In [1]: import numpy as np

In [2]: np.set_printoptions(precision=3, suppress=True, linewidth=200)

In [3]: E = np.load("run5.npy")

In [4]: E
Out[4]: 
array([[ 6, -4,  3],
       [-4, -6, -1],
       [ 3, -1, -4]])

In [5]: [round(float(np.linalg.det(E[:i, :i])), 2) + 0 for i in range(1, 4)]
Out[5]: [6.0, -52.0, 280.0]

In [6]: x0 = np.array([-3, 4, -1])

In [7]: h1 = np.maximum(E @ x0, 0)

In [8]: np.tanh(E @ x0)
Out[8]: array([-1., -1., -1.])

In [9]: h1
Out[9]: array([0, 0, 0])

In [10]: E * (h1 > 1e-9)[:, None]
Out[10]: 
array([[0, 0, 0],
       [0, 0, 0],
       [0, 0, 0]])

In [11]: np.maximum(E @ x0, 0) - np.maximum(-E @ x0, 0)
Out[11]: array([-37, -11,  -9])

In [12]: np.maximum(E @ (3 * x0), 0)
Out[12]: array([0, 0, 0])

In [13]: ev, vecs = np.linalg.eig(E)

In [14]: np.sort(np.linalg.eigvals(np.linalg.inv(E)))
Out[14]: array([-0.207, -0.139,  0.124])

In [15]: np.sort(np.linalg.eigvals(E.T))
Out[15]: array([-7.214, -4.827,  8.041])

In [16]: np.round(E @ vecs[:, 0] - ev[0] * vecs[:, 0], 3) + 0
Out[16]: array([0., 0., 0.])

In [17]: x0 = np.array([-1, -2, 0])

In [18]: (E @ x0).argmax()
Out[18]: np.int64(1)

In [19]: (E * x0).sum(axis=1)
Out[19]: array([ 2, 16, -1])

In [20]: np.allclose(E, E.T)
Out[20]: True

In [21]: np.linalg.matrix_power(E, 2)
Out[21]: 
array([[61, -3, 10],
       [-3, 53, -2],
       [10, -2, 26]])

In [22]: np.allclose(E @ E.T, E.T @ E)
Out[22]: True

In [23]: E @ E
Out[23]: 
array([[61, -3, 10],
       [-3, 53, -2],
       [10, -2, 26]])

In [24]: A = np.load("layer5.npy")

In [25]: A
Out[25]: 
array([[-0.8, -1. ,  0.4,  0.7],
       [ 1.1, -1.1,  1.6,  2. ],
       [-1.3, -0.8,  0.7,  2.3]])

In [26]: x0 = np.array([0, 1, -2, 1])

In [27]: h1 = np.maximum(A @ x0, 0)

In [28]: np.tanh(A @ x0)
Out[28]: array([-0.8 , -0.98,  0.1 ])

In [29]: U, sig, vt = np.linalg.svd(A, full_matrices=False)

In [30]: np.abs(vt[0])
Out[30]: array([0.096, 0.409, 0.431, 0.799])

In [31]: np.abs(U[:, 0]).round(6).argmax()
Out[31]: np.int64(1)

In [32]: sig
Out[32]: array([3.888, 1.951, 0.677])

In [33]: sig / sig[0]
Out[33]: array([1.   , 0.502, 0.174])

In [34]: round(np.sqrt((sig ** 2).sum()), 3), np.round(np.linalg.norm(A), 3)
Out[34]: (np.float64(4.402), np.float64(4.402))

In [35]: np.cumsum(sig ** 2) / np.sum(sig ** 2)
Out[35]: array([0.78 , 0.976, 1.   ])

In [36]: np.round(U.T @ U, 3) + 0
Out[36]: 
array([[1., 0., 0.],
       [0., 1., 0.],
       [0., 0., 1.]])

In [37]: rng = np.random.default_rng(3)

In [38]: B = A + rng.integers(-2, 3, (3, 2)) @ rng.integers(-2, 3, (2, 4))

In [39]: B
Out[39]: 
array([[ 5.2, -1. , -5.6, -3.3],
       [-1.9, -1.1,  4.6,  6. ],
       [-7.3, -0.8,  6.7,  6.3]])

In [40]: np.round(np.linalg.svd(B - A, compute_uv=False), 3) + 0
Out[40]: array([14.395,  1.667,  0.   ])

In [41]: np.abs(B - A).sum(axis=1)
Out[41]: array([16., 10., 16.])

In [42]: t = np.radians(36)

In [43]: R = np.eye(4)

In [44]: R[2, 2] = R[3, 3] = np.cos(t)

In [45]: R[2, 3], R[3, 2] = -np.sin(t), np.sin(t)

In [46]: R
Out[46]: 
array([[ 1.   ,  0.   ,  0.   ,  0.   ],
       [ 0.   ,  1.   ,  0.   ,  0.   ],
       [ 0.   ,  0.   ,  0.809, -0.588],
       [ 0.   ,  0.   ,  0.588,  0.809]])

In [47]: B = A @ R.T

In [48]: round(float(np.linalg.det(R)), 3), np.round(np.trace(R), 3)
Out[48]: (1.0, np.float64(3.618))

In [49]: np.abs(B - A).max(axis=0)
Out[49]: array([0.   , 0.   , 1.486, 0.558])

In [50]: np.allclose(A @ A.T, B @ B.T)
Out[50]: True

In [51]: np.allclose(np.linalg.norm(A, axis=1), np.linalg.norm(B, axis=1))
Out[51]: True

In [52]: F = np.loadtxt("mat.csv", delimiter=",")

In [53]: F
Out[53]: 
array([[0.333, 0.   , 0.667, 0.   ],
       [0.25 , 0.25 , 0.5  , 0.   ],
       [0.333, 0.333, 0.333, 0.   ],
       [0.   , 0.   , 0.667, 0.333]])

In [54]: np.sort(np.abs(np.linalg.eigvals(F)))[::-1]
Out[54]: array([1.   , 0.333, 0.213, 0.13 ])

In [55]: np.round(np.linalg.matrix_power(F, 100), 3) + 0
Out[55]: 
array([[0.316, 0.211, 0.474, 0.   ],
       [0.316, 0.211, 0.474, 0.   ],
       [0.316, 0.211, 0.474, 0.   ],
       [0.316, 0.211, 0.474, 0.   ]])

In [56]: F.sum(axis=1)
Out[56]: array([1., 1., 1., 1.])

In [57]: np.linalg.matrix_power(F, 2)
Out[57]: 
array([[0.333, 0.222, 0.444, 0.   ],
       [0.312, 0.229, 0.458, 0.   ],
       [0.306, 0.194, 0.5  , 0.   ],
       [0.222, 0.222, 0.444, 0.111]])

In [58]: pr = np.eye(4)[3]

In [59]: for _ in range(6):
    ...:     pr = pr @ F
    ...:     print(pr.round(3))
    ...: 
[0.    0.    0.667 0.333]
[0.222 0.222 0.444 0.111]
[0.278 0.204 0.481 0.037]
[0.304 0.211 0.472 0.012]
[0.312 0.21  0.474 0.004]
[0.314 0.211 0.474 0.001]

In [60]: arr = np.loadtxt("m.csv", delimiter=",")

In [61]: arr
Out[61]: 
array([[-2., -1., -2.,  2.],
       [-3.,  3.,  0.,  3.],
       [ 3.,  1., -1.,  1.],
       [ 0.,  0.,  0.,  2.]])

In [62]: G = A.T @ A

In [63]: (A @ A.T).shape
Out[63]: (3, 3)

In [64]: np.linalg.matrix_rank(G)
Out[64]: np.int64(3)

In [65]: np.allclose(G, G.T)
Out[65]: True

In [66]: round(np.trace(G), 3), (A ** 2).sum()
Out[66]: (np.float64(19.38), np.float64(19.38))

In [67]: np.linalg.svd(A, compute_uv=False) ** 2
Out[67]: array([15.115,  3.807,  0.458])

In [68]: np.round(np.linalg.eigvalsh(G)[::-1], 3) + 0
Out[68]: array([15.115,  3.807,  0.458,  0.   ])
